$ python -q
>>> import numpy as np
>>> import numpy.linalg as la
>>> np.set_printoptions(precision=3, suppress=True, linewidth=100, legacy="1.25")
>>> rd = lambda a: np.round(a, 3) + 0
>>> M = np.array([[-1, 3, -3, 5],
...     [1, -1, -3, 0],
...     [1, 0, -1, 3],
...     [2, -2, -1, 3],
...     [2, 3, -4, 0]])
>>> M[:, 1] = -3 * M[:, 2]
>>> M
array([[-1,  9, -3,  5],
       [ 1,  9, -3,  0],
       [ 1,  3, -1,  3],
       [ 2,  3, -1,  3],
       [ 2, 12, -4,  0]])
>>> u, g = M[0], M[2]
>>> u @ u
116
>>> p = (u @ g) / (u @ u) * u
>>> print(rd((g - p) @ u))
0.0
>>> print(la.matrix_rank(np.outer(u, g)))
1
>>> np.outer(u, g)
array([[-1, -3,  1, -3],
       [ 9, 27, -9, 27],
       [-3, -9,  3, -9],
       [ 5, 15, -5, 15]])
>>> W = np.array([[-2, -5, 4, 2], [-4, -2, 5, 1], [2, 3, -5, -4], [2, 5, 5, 4]])
>>> coef = np.array([1, 0, -3, 2])
>>> H = np.maximum(M @ W + coef, 0)
>>> print((H > 0).astype(int))
[[0 1 1 1]
 [0 0 1 1]
 [0 1 1 1]
 [0 0 1 1]
 [0 0 1 1]]
>>> print(la.matrix_rank(H))
3
>>> W2 = np.array([[0, -4, -4], [-2, -2, 3], [-4, 0, -4], [-1, -1, 5]])
>>> H @ W2
array([[-359,  -47,  -98],
       [-269,  -25, -119],
       [-169,  -25,  -26],
       [-185,  -25,  -35],
       [-374,  -34, -170]])
>>> E = np.load("m.npy")
>>> E
array([[ -2.5,  -0.6,  -1. ,  -1.2, -18. ,   1.3,  -0.9],
       [  1.6,  -1. ,   0.9,   0.6,  10. ,  -1. ,  -0.5],
       [ -1.4,   0.9,  -0.1,   0.9,  12. ,   2.4,   0. ],
       [  0.9,   1.8,   0.8,   0.7,   1. ,   0.2,  -0.2],
       [ -2.4,   0.5,  -1.1,  -1.2,   3. ,   1.3,  -0.2]])
>>> x0 = np.array([-1, -2, -2, -2, 0, -2, -1])
>>> a = np.maximum(E @ x0, 0)
>>> np.flatnonzero(a > 1e-9)
array([0, 4])
>>> rd(a)
array([6.4, 0. , 0. , 0. , 3.6])
>>> print(E * (a > 1e-9)[:, None])
[[ -2.5  -0.6  -1.   -1.2 -18.    1.3  -0.9]
 [  0.   -0.    0.    0.    0.   -0.   -0. ]
 [ -0.    0.   -0.    0.    0.    0.    0. ]
 [  0.    0.    0.    0.    0.    0.   -0. ]
 [ -2.4   0.5  -1.1  -1.2   3.    1.3  -0.2]]
>>> X = np.array([[-2.0, -4.0, 5.0, -1.0],
...     [-4.0, -2.0, 5.0, -1.0],
...     [-3.0, -3.0, 7.0, -2.0],
...     [-7.0, -5.0, 12.0, -3.0]])
>>> la.lstsq(X[:-1].T, X[-1])[2]
3
>>> rd(np.trace(la.pinv(X) @ X))
3.0
>>> np.abs(np.diag(la.qr(X)[1])) > 1e-9
array([ True,  True,  True, False])
>>> np.allclose(X[:-1].T @ la.lstsq(X[:-1].T, X[-1])[0], X[-1])
True
>>> np.unique(X.round(6), axis=0).shape
(4, 4)
>>> r = la.matrix_rank(X)
>>> r
3
>>> ns = la.svd(X)[2][r:].T
>>> rd(X @ ns)
array([[0.],
       [0.],
       [0.],
       [0.]])
>>> rd(ns[:, 0] / ns[np.abs(ns[:, 0]).round(6).argmax(), 0])
array([0.25, 0.25, 0.5 , 1.  ])
>>> print(la.matrix_rank(X.T @ X), la.matrix_rank(X @ X.T))
3 3
>>> m1 = np.load("case17.npy")
>>> rd(m1)
array([[-0.107, -0.28 , -0.835, -0.009, -0.447, -0.034,  0.11 ],
       [-0.214, -0.289,  0.022,  0.418,  0.315,  0.401,  0.66 ],
       [ 0.107,  0.181, -0.087,  0.251,  0.178, -0.84 ,  0.384],
       [ 0.643,  0.472, -0.021, -0.015, -0.333,  0.296,  0.405],
       [-0.322, -0.175,  0.434, -0.463, -0.495, -0.168,  0.436],
       [ 0.643, -0.733,  0.121, -0.121,  0.087, -0.112, -0.012],
       [ 0.   ,  0.123, -0.302, -0.73 ,  0.553,  0.061,  0.226]])
>>> # keeps lengths
>>> x0 = np.array([3, -1, -3, -2, 1, -1, 0])
>>> y = m1 @ x0
>>> rd(y)
array([ 2.068, -1.344,  0.92 ,  0.92 , -1.494,  2.74 ,  2.735])
>>> rd(la.solve(m1, y))
array([ 3., -1., -3., -2.,  1., -1.,  0.])
>>> rd(la.solve(m1, m1[:, 5]))
array([0., 0., 0., 0., 0., 1., 0.])
>>> print(rd(la.solve(m1.T, m1[5])))
[0. 0. 0. 0. 0. 1. 0.]
>>> rd(la.solve(m1, 2 * y))
array([ 6., -2., -6., -4.,  2., -2.,  0.])
>>> B = la.invert(m1)
Traceback (most recent call last):
  File "<python-input-49>", line 1, in <module>
    B = la.invert(m1)
        ^^^^^^^^^
AttributeError: module 'numpy.linalg' has no attribute 'invert'
>>> B = la.inv(m1)
>>> (np.abs(B) > 1e-9).astype(int)
array([[1, 1, 1, 1, 1, 1, 0],
       [1, 1, 1, 1, 1, 1, 1],
       [1, 1, 1, 1, 1, 1, 1],
       [1, 1, 1, 1, 1, 1, 1],
       [1, 1, 1, 1, 1, 1, 1],
       [1, 1, 1, 1, 1, 1, 1],
       [1, 1, 1, 1, 1, 1, 1]])
>>> rd(B)
array([[-0.107, -0.214,  0.107,  0.643, -0.322,  0.643,  0.   ],
       [-0.28 , -0.289,  0.181,  0.472, -0.175, -0.733,  0.123],
       [-0.835,  0.022, -0.087, -0.021,  0.434,  0.121, -0.302],
       [-0.009,  0.418,  0.251, -0.015, -0.463, -0.121, -0.73 ],
       [-0.447,  0.315,  0.178, -0.333, -0.495,  0.087,  0.553],
       [-0.034,  0.401, -0.84 ,  0.296, -0.168, -0.112,  0.061],
       [ 0.11 ,  0.66 ,  0.384,  0.405,  0.436, -0.012,  0.226]])
>>> rd(m1 @ B)
array([[1., 0., 0., 0., 0., 0., 0.],
       [0., 1., 0., 0., 0., 0., 0.],
       [0., 0., 1., 0., 0., 0., 0.],
       [0., 0., 0., 1., 0., 0., 0.],
       [0., 0., 0., 0., 1., 0., 0.],
       [0., 0., 0., 0., 0., 1., 0.],
       [0., 0., 0., 0., 0., 0., 1.]])
>>> rd(la.slogdet(m1)[0])
1.0
>>> np.allclose(B, m1.T)
True
>>> rd(la.det(m1) * B)
array([[-0.107, -0.214,  0.107,  0.643, -0.322,  0.643,  0.   ],
       [-0.28 , -0.289,  0.181,  0.472, -0.175, -0.733,  0.123],
       [-0.835,  0.022, -0.087, -0.021,  0.434,  0.121, -0.302],
       [-0.009,  0.418,  0.251, -0.015, -0.463, -0.121, -0.73 ],
       [-0.447,  0.315,  0.178, -0.333, -0.495,  0.087,  0.553],
       [-0.034,  0.401, -0.84 ,  0.296, -0.168, -0.112,  0.061],
       [ 0.11 ,  0.66 ,  0.384,  0.405,  0.436, -0.012,  0.226]])
>>> rd(la.inv(B))
array([[-0.107, -0.28 , -0.835, -0.009, -0.447, -0.034,  0.11 ],
       [-0.214, -0.289,  0.022,  0.418,  0.315,  0.401,  0.66 ],
       [ 0.107,  0.181, -0.087,  0.251,  0.178, -0.84 ,  0.384],
       [ 0.643,  0.472, -0.021, -0.015, -0.333,  0.296,  0.405],
       [-0.322, -0.175,  0.434, -0.463, -0.495, -0.168,  0.436],
       [ 0.643, -0.733,  0.121, -0.121,  0.087, -0.112, -0.012],
       [ 0.   ,  0.123, -0.302, -0.73 ,  0.553,  0.061,  0.226]])
>>> rng = np.random.default_rng(70)
>>> idx = rng.permutation(7)
>>> idx
array([3, 0, 6, 1, 5, 2, 4])
>>> B = m1[idx][:, idx]
>>> rd(np.sort(np.abs(la.eigvals(B))))
array([1., 1., 1., 1., 1., 1., 1.])
>>> rd(B)
array([[-0.015,  0.643,  0.405,  0.472,  0.296, -0.021, -0.333],
       [-0.009, -0.107,  0.11 , -0.28 , -0.034, -0.835, -0.447],
       [-0.73 ,  0.   ,  0.226,  0.123,  0.061, -0.302,  0.553],
       [ 0.418, -0.214,  0.66 , -0.289,  0.401,  0.022,  0.315],
       [-0.121,  0.643, -0.012, -0.733, -0.112,  0.121,  0.087],
       [ 0.251,  0.107,  0.384,  0.181, -0.84 , -0.087,  0.178],
       [-0.463, -0.322,  0.436, -0.175, -0.168,  0.434, -0.495]])
>>> np.allclose(B, m1)
False
>>> rd(m1[:, 2] @ m1[:, 5])
0.0
>>> print(rd(la.norm(m1, axis=0)))
[1. 1. 1. 1. 1. 1. 1.]
>>> W0 = np.diag(np.array([2, 0, 0, 1]))
>>> W0
array([[2, 0, 0, 0],
       [0, 0, 0, 0],
       [0, 0, 0, 0],
       [0, 0, 0, 1]])
>>> W0 @ W0
array([[4, 0, 0, 0],
       [0, 0, 0, 0],
       [0, 0, 0, 0],
       [0, 0, 0, 1]])
>>> np.prod(np.diag(W0)), rd(la.det(W0))
(0, 0.0)
>>> print(la.matrix_power(W0 - np.diag(np.diag(W0)), 4))
[[0 0 0 0]
 [0 0 0 0]
 [0 0 0 0]
 [0 0 0 0]]
>>> np.count_nonzero(W0)
2
>>> np.abs(W0).max()
2
>>> print(W0.shape)
(4, 4)
>>> W0 - W0[0]
array([[ 0,  0,  0,  0],
       [-2,  0,  0,  0],
       [-2,  0,  0,  0],
       [-2,  0,  0,  1]])
>>> W0.mean(axis=0)
array([0.5 , 0.  , 0.  , 0.25])
>>> la.matrix_rank(W0)
2
>>> u = np.array([1, 2])
>>> np.array([np.convolve(row, u, "same") for row in W0])
array([[2, 4, 0, 0],
       [0, 0, 0, 0],
       [0, 0, 0, 0],
       [0, 0, 0, 1]])
>>> np.convolve(W0[1], u)
array([0, 0, 0, 0, 0])
>>> print(np.cross(W0[1, :3], W0[0, :3]))
[0 0 0]
>>> np.polyval(u, W0[1])
array([2, 2, 2, 2])
>>> la.cond(W0) > 100
True
>>> print([round(float(x), 3) for x in la.svd(W0, compute_uv=False)[:3]])
[2.0, 1.0, 0.0]
>>> la.matrix_rank(W0, rtol=0.1)
2
>>> F = np.load("block14.npy")
>>> F
array([[ 0.,  9.,  0.,  0.,  0.,  0.,  0.],
       [ 6., -4.,  0.,  0.,  0.,  0.,  0.],
       [ 0.,  0.,  5.,  4.,  0.,  1.,  1.],
       [ 0.,  0.,  9.,  9.,  1.,  1.,  6.],
       [ 0.,  0.,  3.,  2.,  9.,  3.,  2.],
       [ 0.,  0.,  0.,  4.,  1.,  0.,  2.],
       [ 0.,  0.,  3.,  3.,  1.,  8.,  3.]])
>>> # splits into 2 blocks
>>> x0 = np.array([3, 2, 4, 0, 2, 3, 1])
>>> y = F @ x0
>>> coef, lr = np.zeros(7), 1 / la.norm(F, 2) ** 2
>>> for i in range(10):
...     coef -= lr * F.T @ (F @ coef - y)
...     if i % 2 == 0: print(i, round(la.norm(F @ coef - y), 3))
... 
0 24.765
2 18.8
4 15.178
6 12.723
8 10.907
>>> rd(la.cond(F))
13.391
>>> B = F / la.norm(F, axis=1, keepdims=True)
>>> gram = B @ B.T
>>> (np.abs(gram) > 0.9).astype(int)
array([[1, 0, 0, 0, 0, 0, 0],
       [0, 1, 0, 0, 0, 0, 0],
       [0, 0, 1, 1, 0, 0, 0],
       [0, 0, 1, 1, 0, 0, 0],
       [0, 0, 0, 0, 1, 0, 0],
       [0, 0, 0, 0, 0, 1, 0],
       [0, 0, 0, 0, 0, 0, 1]])
>>> rd(gram)
array([[ 1.   , -0.555,  0.   ,  0.   ,  0.   ,  0.   ,  0.   ],
       [-0.555,  1.   ,  0.   ,  0.   ,  0.   ,  0.   ,  0.   ],
       [ 0.   ,  0.   ,  1.   ,  0.949,  0.413,  0.599,  0.604],
       [ 0.   ,  0.   ,  0.949,  1.   ,  0.472,  0.756,  0.597],
       [ 0.   ,  0.   ,  0.413,  0.472,  1.   ,  0.443,  0.544],
       [ 0.   ,  0.   ,  0.599,  0.756,  0.443,  1.   ,  0.432],
       [ 0.   ,  0.   ,  0.604,  0.597,  0.544,  0.432,  1.   ]])
>>> rd(la.norm(B, axis=1))
array([1., 1., 1., 1., 1., 1., 1.])
>>> print((gram - 2 * np.eye(7)).round(6).argmax(axis=1))
[2 2 3 2 6 3 2]
>>> print((la.matrix_power((gram != 0) + (gram.T != 0) + np.eye(7), 7) > 0).astype(int))
[[1 1 0 0 0 0 0]
 [1 1 0 0 0 0 0]
 [0 0 1 1 1 1 1]
 [0 0 1 1 1 1 1]
 [0 0 1 1 1 1 1]
 [0 0 1 1 1 1 1]
 [0 0 1 1 1 1 1]]
>>> np.flatnonzero(la.matrix_power((gram != 0) + (gram.T != 0) + np.eye(7), 7)[1])
array([0, 1])
>>> u = np.array([5, 3, 2, 8, 8, 9, 9])
>>> B = F + np.outer(u, np.eye(7)[4])
>>> rd(la.det(B) / la.det(F)), rd(1 + la.solve(F, u)[4])
(1.616, 1.616)
>>> B = np.array([[2, 1, 1, 2, 1, 0, 0, 0, 2, 0, 0],
...     [2, 1, 1, 2, 0, 2, 1, 1, 2, 2, 0],
...     [0, 1, 2, 1, 0, 1, 2, 1, 2, 1, 1],
...     [0, 2, 0, 1, 1, 1, 0, 2, 1, 0, 0],
...     [2, 2, 1, 1, 0, 1, 2, 2, 1, 2, 0],
...     [0, 0, 2, 2, 1, 1, 2, 2, 2, 1, 2],
...     [1, 1, 2, 2, 1, 1, 0, 1, 2, 0, 1],
...     [2, 2, 0, 1, 0, 0, 2, 1, 0, 0, 2],
...     [0, 2, 0, 1, 2, 1, 0, 1, 2, 2, 2],
...     [2, 2, 2, 2, 2, 2, 0, 2, 0, 2, 2],
...     [1, 2, 0, 0, 0, 2, 1, 1, 2, 1, 1]])
>>> K = B - B.T
>>> K
array([[ 0, -1,  1,  2, -1,  0, -1, -2,  2, -2, -1],
       [ 1,  0,  0,  0, -2,  2,  0, -1,  0,  0, -2],
       [-1,  0,  0,  1, -1, -1,  0,  1,  2, -1,  1],
       [-2,  0, -1,  0,  0, -1, -2,  1,  0, -2,  0],
       [ 1,  2,  1,  0,  0,  0,  1,  2, -1,  0,  0],
       [ 0, -2,  1,  1,  0,  0,  1,  2,  1, -1,  0],
       [ 1,  0,  0,  2, -1, -1,  0, -1,  2,  0,  0],
       [ 2,  1, -1, -1, -2, -2,  1,  0, -1, -2,  1],
       [-2,  0, -2,  0,  1, -1, -2,  1,  0,  2,  0],
       [ 2,  0,  1,  2,  0,  1,  0,  2, -2,  0,  1],
       [ 1,  2, -1,  0,  0,  0,  0, -1,  0, -1,  0]])
>>> idx = rng.permutation(11)
>>> idx
array([ 7,  2, 10,  9,  6,  8,  4,  5,  0,  1,  3])
>>> B = K[idx][:, idx]
>>> rd(la.det(B)), rd(la.det(K[idx]))
(0.0, 0.0)
>>> rd(np.sort(np.abs(la.eigvals(B))))
array([0.   , 1.136, 1.136, 2.348, 2.348, 3.188, 3.188, 5.095, 5.095, 6.33 , 6.33 ])
>>> print(np.allclose(B, K))
False
>>> feats = np.array([[3, 1, 2, 1, 3, 0, 0, 3, 0],
...     [0, 3, 0, 3, 0, 0, 0, 0, 1],
...     [0, 0, 1, 2, 3, 0, 3, 3, 2],
...     [3, 3, 1, 2, 1, 1, 1, 2, 0],
...     [3, 0, 1, 0, 0, 3, 3, 3, 1],
...     [2, 3, 1, 3, 0, 1, 2, 1, 3],
...     [3, 2, 3, 3, 2, 2, 2, 0, 2],
...     [2, 0, 2, 0, 0, 1, 2, 1, 3],
...     [0, 0, 3, 0, 2, 3, 1, 0, 2]])
>>> print(feats)
[[3 1 2 1 3 0 0 3 0]
 [0 3 0 3 0 0 0 0 1]
 [0 0 1 2 3 0 3 3 2]
 [3 3 1 2 1 1 1 2 0]
 [3 0 1 0 0 3 3 3 1]
 [2 3 1 3 0 1 2 1 3]
 [3 2 3 3 2 2 2 0 2]
 [2 0 2 0 0 1 2 1 3]
 [0 0 3 0 2 3 1 0 2]]
>>> Q, R = la.qr(feats)
>>> rd(np.abs(np.diag(R)))
array([6.633, 4.348, 3.661, 2.185, 2.774, 2.504, 1.968, 1.33 , 0.598])
>>> rd(Q.T @ Q)
array([[1., 0., 0., 0., 0., 0., 0., 0., 0.],
       [0., 1., 0., 0., 0., 0., 0., 0., 0.],
       [0., 0., 1., 0., 0., 0., 0., 0., 0.],
       [0., 0., 0., 1., 0., 0., 0., 0., 0.],
       [0., 0., 0., 0., 1., 0., 0., 0., 0.],
       [0., 0., 0., 0., 0., 1., 0., 0., 0.],
       [0., 0., 0., 0., 0., 0., 1., 0., 0.],
       [0., 0., 0., 0., 0., 0., 0., 1., 0.],
       [0., 0., 0., 0., 0., 0., 0., 0., 1.]])
>>> rd(Q @ R)
array([[3., 1., 2., 1., 3., 0., 0., 3., 0.],
       [0., 3., 0., 3., 0., 0., 0., 0., 1.],
       [0., 0., 1., 2., 3., 0., 3., 3., 2.],
       [3., 3., 1., 2., 1., 1., 1., 2., 0.],
       [3., 0., 1., 0., 0., 3., 3., 3., 1.],
       [2., 3., 1., 3., 0., 1., 2., 1., 3.],
       [3., 2., 3., 3., 2., 2., 2., 0., 2.],
       [2., 0., 2., 0., 0., 1., 2., 1., 3.],
       [0., 0., 3., 0., 2., 3., 1., 0., 2.]])
>>> W = np.array([[3, -2, 2, 1, -1],
...     [3, 1, 1, -3, 1],
...     [-3, -2, -1, 2, 2],
...     [1, -3, -2, 1, 3],
...     [2, 2, 1, 2, -2],
...     [-2, 3, 0, -2, 2],
...     [-2, 2, -3, -2, 1],
...     [2, -1, 3, 1, 3],
...     [-3, -1, 3, 2, 1]])
>>> coef = np.array([3, 1, -4, 5, -4])
>>> H = np.maximum(feats @ W + coef, 0)
>>> (H > 0).astype(int)
array([[1, 0, 1, 1, 1],
       [1, 0, 0, 1, 1],
       [1, 0, 0, 1, 1],
       [1, 0, 1, 1, 1],
       [0, 1, 1, 1, 1],
       [1, 0, 1, 1, 1],
       [1, 0, 0, 1, 1],
       [0, 0, 1, 1, 1],
       [0, 1, 0, 1, 1]])
>>> la.matrix_rank(H)
5
>>> print(rd((H > 0).mean(axis=0)))
[0.667 0.222 0.556 1.    1.   ]
>>> W2 = np.array([[5, 0], [4, 2], [3, 1], [2, 1], [3, 4]])
>>> W @ W2
array([[ 12,  -5],
       [ 19,   4],
       [-16,   5],
       [ -2,   5],
       [ 19,  -1],
       [  4,  12],
       [-12,   3],
       [ 26,  14],
       [ -3,   7]])
